>>> import numpy as np
>>> np.set_printoptions(precision=2, suppress=True, linewidth=200)
>>> def rnd(a):
...     return np.round(a, 2) + 0
... 
>>> E = np.array([[1, 0, 0], [0, 1, 0], [0, 0, 1]])
>>> E
array([[1, 0, 0],
       [0, 1, 0],
       [0, 0, 1]])
>>> np.linalg.matrix_power(E, 2)
array([[1, 0, 0],
       [0, 1, 0],
       [0, 0, 1]])
>>> p = np.eye(3)[1]
>>> for _ in range(3):
...     p = p @ E
...     print(p.round(2))
... 
[0. 1. 0.]
[0. 1. 0.]
[0. 1. 0.]
>>> x0 = np.ones(3)
>>> for _ in range(5):
...     x0 = E @ x0
...     x0 /= np.linalg.norm(x0)
...     print(round(x0 @ E @ x0, 2))
... 
1.0
1.0
1.0
1.0
1.0
>>> rnd(x0)
array([0.58, 0.58, 0.58])
>>> M2 = np.linalg.inv(E)
>>> M2
array([[1., 0., 0.],
       [0., 1., 0.],
       [0., 0., 1.]])
>>> np.allclose(M2, E.T)
True
>>> print(rnd(np.linalg.cond(E)))
1.0
>>> E @ M2
array([[1., 0., 0.],
       [0., 1., 0.],
       [0., 0., 1.]])
>>> (np.abs(M2) > 1e-9).astype(int)
array([[1, 0, 0],
       [0, 1, 0],
       [0, 0, 1]])
>>> rnd(np.linalg.det(E) * M2)
array([[1., 0., 0.],
       [0., 1., 0.],
       [0., 0., 1.]])
>>> rnd(np.linalg.inv(M2))
array([[1., 0., 0.],
       [0., 1., 0.],
       [0., 0., 1.]])
>>> rnd(np.linalg.slogdet(E)[0])
np.float64(1.0)
>>> mat = np.loadtxt("arr.csv", delimiter=",")
>>> mat
array([[ 0., -1.,  0.,  1.],
       [ 1.,  0.,  1.,  0.],
       [ 0., -1.,  0.,  0.],
       [-1.,  0.,  0.,  0.]])
>>> O, r_ = np.linalg.qr(mat)
>>> np.allclose(r_.T @ r_, mat.T @ mat)
True
>>> rnd(O.T @ O)
array([[1., 0., 0., 0.],
       [0., 1., 0., 0.],
       [0., 0., 1., 0.],
       [0., 0., 0., 1.]])
>>> print(rnd(abs(r_[0, 0])), rnd(np.linalg.norm(mat[:, 0])))
1.41 1.41
>>> print(rnd(O))
[[ 0.    0.71  0.    0.71]
 [-0.71  0.   -0.71  0.  ]
 [ 0.    0.71  0.   -0.71]
 [ 0.71  0.   -0.71  0.  ]]
>>> rnd(O @ r_)
array([[ 0., -1.,  0.,  1.],
       [ 1.,  0.,  1.,  0.],
       [ 0., -1.,  0.,  0.],
       [-1.,  0.,  0.,  0.]])
>>> x0 = np.array([1, 0, -2, 2])
>>> print(rnd(np.linalg.svd(mat, compute_uv=False)))
[1.62 1.62 0.62 0.62]
>>> x0 @ mat @ x0
np.float64(0.0)
>>> O = np.linalg.solve(np.eye(4) - mat, np.eye(4) + mat)
>>> rnd(np.linalg.det(O))
np.float64(1.0)
